>>> import numpy as np
>>> import numpy.linalg as la
>>> np.set_printoptions(precision=2, suppress=True, linewidth=160)
>>> tidy = lambda a: np.round(a, 2) + 0
>>> feats = np.array([[0.8, 0.0], [1.8, 0.8], [0.8, 2.1], [0.0, -1.3]])
>>> feats
array([[ 0.8,  0. ],
       [ 1.8,  0.8],
       [ 0.8,  2.1],
       [ 0. , -1.3]])
>>> x0 = np.array([-7, -3])
>>> rhs = feats @ x0
>>> tidy(la.solve(feats.T @ feats, feats.T @ rhs))
array([-7., -3.])
>>> tidy(rhs)
array([ -5.6, -15. , -11.9,   3.9])
>>> rng = np.random.default_rng(57)
>>> rhs = rhs + 0.3 * rng.normal(size=4)
>>> tidy(rhs)
array([ -5.5 , -14.86, -11.43,   4.3 ])
>>> coef, *_ = la.lstsq(feats, rhs)
>>> [round(float(la.norm(la.solve(feats.T @ feats + lam * np.eye(2), feats.T @ rhs))), 2) for lam in (0, 1, 10, 100)]
[7.48, 6.36, 3.1, 0.53]
>>> tidy(feats.T @ (rhs - feats @ coef))
array([0., 0.])
>>> tidy(coef)
array([-6.86, -2.98])
>>> coef.round()
array([-7., -3.])
>>> tidy(la.norm(rhs - feats @ coef))
np.float64(0.54)
>>> A2 = feats / la.norm(feats, axis=1, keepdims=True)
>>> cov = A2 @ A2.T
>>> (cov - 2 * np.eye(4)).round(6).argmax(axis=1)
array([1, 0, 1, 0])
>>> tidy(cov[2])
array([ 0.36,  0.7 ,  1.  , -0.93])
>>> tidy(cov)
array([[ 1.  ,  0.91,  0.36,  0.  ],
       [ 0.91,  1.  ,  0.7 , -0.41],
       [ 0.36,  0.7 ,  1.  , -0.93],
       [ 0.  , -0.41, -0.93,  1.  ]])
>>> tidy(np.degrees(np.arccos(np.clip(cov[2, 3], -1, 1))))
np.float64(159.15)
>>> (np.abs(cov) > 0.9).astype(int)
array([[1, 1, 0, 0],
       [1, 1, 0, 0],
       [0, 0, 1, 1],
       [0, 0, 1, 1]])
>>> x0 = np.array([0, 4, 7, 7])
>>> tidy(cov @ np.ones(4))
array([ 2.27,  2.21,  1.13, -0.34])
>>> (cov @ x0).argmax()
np.int64(0)
>>> tidy((cov * x0).sum(axis=1))
array([ 6.15,  6.09,  3.28, -1.17])
>>> hat = feats @ la.solve(feats.T @ feats, feats.T)
>>> tidy(hat)
array([[ 0.21,  0.37, -0.04,  0.16],
       [ 0.37,  0.76,  0.17,  0.13],
       [-0.04,  0.17,  0.66, -0.44],
       [ 0.16,  0.13, -0.44,  0.37]])
>>> tidy(la.eigvalsh(hat))
array([0., 0., 1., 1.])
>>> np.trace(hat)
np.float64(2.0)
>>> np.allclose(hat @ hat, hat)
True
>>> la.matrix_rank(np.eye(4) - hat)
np.int64(2)
>>> arr = np.abs(np.array([[2, -3, 1], [1, 2, -2], [2, 1, -1]])) + np.eye(3)
>>> arr = arr / arr.sum(axis=1, keepdims=True)
>>> tidy(arr)
array([[0.43, 0.43, 0.14],
       [0.17, 0.5 , 0.33],
       [0.4 , 0.2 , 0.4 ]])
>>> def softmax(z):
...     e = np.exp(z - z.max(axis=-1, keepdims=True))
...     return e / e.sum(axis=-1, keepdims=True)
... 
>>> tidy(softmax(arr[0] + 3))
array([0.36, 0.36, 0.27])
>>> tidy(softmax(arr[0]))
array([0.36, 0.36, 0.27])
>>> tidy(softmax(arr).sum(axis=1))
array([1., 1., 1.])
>>> S = arr @ arr.T / np.sqrt(3)
>>> softmax(S).round(6).argmax(axis=1)
array([0, 1, 2])
>>> tidy(softmax(S))
array([[0.34, 0.33, 0.33],
       [0.33, 0.34, 0.33],
       [0.33, 0.33, 0.34]])
>>> M = np.load("dump.npy")
>>> M
array([[-1,  0,  0],
       [-2, -1,  0],
       [ 1,  1, -3]])
>>> z = rng.permutation(3)
>>> A2 = M[:, z] * rng.choice([-1, 1], 3)
>>> A2
array([[-1,  0,  0],
       [-2,  1,  0],
       [ 1, -1,  3]])
>>> left, _, Vt = la.svd(M.T @ A2)
>>> z
array([0, 1, 2])
>>> tidy(left @ Vt)
array([[ 1.,  0.,  0.],
       [ 0., -1.,  0.],
       [ 0.,  0., -1.]])
>>> tidy(la.lstsq(M, A2)[0])
array([[ 1.,  0.,  0.],
       [ 0., -1.,  0.],
       [ 0.,  0., -1.]])
>>> tidy(la.det(M.T))
np.float64(-3.0)
>>> tidy(la.eigvals(M).sum().real)
np.float64(-5.0)
>>> np.einsum("ii->", M)
np.int64(-5)
>>> np.poly(M)
array([1., 5., 7., 3.])
>>> tidy(la.det(M[::-1]))
np.float64(3.0)
>>> tidy(la.det(2 * M)), tidy(la.det(M))
(np.float64(-24.0), np.float64(-3.0))
>>> la.matrix_power(M - np.diag(np.diag(M)), 3)
array([[0, 0, 0],
       [0, 0, 0],
       [0, 0, 0]])
>>> M @ M
array([[ 1,  0,  0],
       [ 4,  1,  0],
       [-6, -4,  9]])
>>> [int(la.matrix_rank(la.matrix_power(M, p))) for p in range(1, 4)]
[3, 3, 3]
>>> la.matrix_rank(M - M[0, 0] * np.eye(3))
np.int64(2)
>>> A2 = M / la.norm(M, axis=1, keepdims=True)
>>> cov = A2 @ A2.T
>>> np.argwhere(np.triu(np.abs(cov) > 0.95, 1))
array([], shape=(0, 2), dtype=int64)
>>> tidy(la.norm(A2, axis=1))
array([1., 1., 1.])
>>> tidy(cov)
array([[ 1.  ,  0.89, -0.3 ],
       [ 0.89,  1.  , -0.4 ],
       [-0.3 , -0.4 ,  1.  ]])
>>> A2 = np.array([[0], [3]])
>>> data = np.block([[np.zeros((2, 2)), A2], [A2.T, np.zeros((1, 1))]])
>>> data
array([[0., 0., 0.],
       [0., 0., 3.],
       [0., 3., 0.]])
>>> tidy(softmax(10 * data[1]))
array([0., 0., 1.])
>>> tidy(softmax(data[1] + 5))
array([0.05, 0.05, 0.91])
>>> S = data @ data.T / np.sqrt(3)
>>> tidy(softmax(S + np.triu(np.full(S.shape, -np.inf), 1)))
array([[1.  , 0.  , 0.  ],
       [0.01, 0.99, 0.  ],
       [0.01, 0.01, 0.99]])
>>> softmax(S).round(6).argmax(axis=1)
array([0, 1, 2])
>>> tidy(softmax(S)[1] @ data)
array([0.  , 0.02, 2.97])
>>> tidy(softmax(S))
array([[0.33, 0.33, 0.33],
       [0.01, 0.99, 0.01],
       [0.01, 0.01, 0.99]])
>>> w, evecs = la.eigh(data)
>>> x0 = np.array([-2, 2, -3])
>>> tidy(la.eigvalsh(data[1:, 1:]))
array([-3.,  3.])
>>> tidy(evecs * np.maximum(w, 0) @ evecs.T)
array([[0. , 0. , 0. ],
       [0. , 1.5, 1.5],
       [0. , 1.5, 1.5]])
>>> (np.sign(evecs[:, -1].round(6)) == np.sign(evecs[0, -1].round(6))).astype(int)
array([1, 0, 0])
>>> [round(float(la.det(data[:i, :i])), 2) + 0 for i in range(1, 4)]
[0.0, 0.0, 0.0]
>>> tidy(la.eigvalsh(data).min())
np.float64(-3.0)
>>> Z = np.array([[4, -5, -3], [-4, -1, 2]])
>>> m1 = rng.normal(size=(20, 2)) @ Z + np.array([2, 0, 0])
>>> tidy(m1)
array([[ -0.86,   1.66,   1.83],
       [  8.38,  -3.11,  -3.97],
       [ -3.37,   3.62,   3.51],
       [  9.31,  -2.58,  -4.39],
       [ -2.06,  -2.99,   1.7 ],
       [ -1.54,  -0.99,   1.75],
       [  9.14,  -4.43,  -4.6 ],
       [  5.62,   3.53,  -1.37],
       [ -1.79,   5.93,   3.04],
       [  2.57,  -3.85,  -0.95],
       [  7.07,   4.14,  -2.06],
       [ -1.72,  -0.81,   1.88],
       [  1.28,  -2.34,   0.  ],
       [  3.98, -11.44,  -2.98],
       [ 10.12,   3.08,  -3.88],
       [  8.86,  -5.78,  -4.68],
       [  7.78,  -1.76,  -3.43],
       [  6.85,  -0.92,  -2.78],
       [  6.67,  -1.44,  -2.77],
       [  3.55,   2.85,  -0.36]])
>>> A2 = np.c_[m1[:, :1] @ np.array([[0]]), np.array([-1, 2, 2, -3, 0, 1, 2, -2, 1, -3, 3, -3, 3, -1, 0, 0, -3, -3, 0, 1])]
>>> A2
array([[ 0., -1.],
       [ 0.,  2.],
       [ 0.,  2.],
       [ 0., -3.],
       [ 0.,  0.],
       [ 0.,  1.],
       [ 0.,  2.],
       [ 0., -2.],
       [ 0.,  1.],
       [ 0., -3.],
       [ 0.,  3.],
       [ 0., -3.],
       [ 0.,  3.],
       [ 0., -1.],
       [ 0.,  0.],
       [ 0.,  0.],
       [ 0., -3.],
       [ 0., -3.],
       [ 0.,  0.],
       [ 0.,  1.]])
>>> tidy(la.lstsq(m1, A2[:, 0])[0])
array([0., 0., 0.])
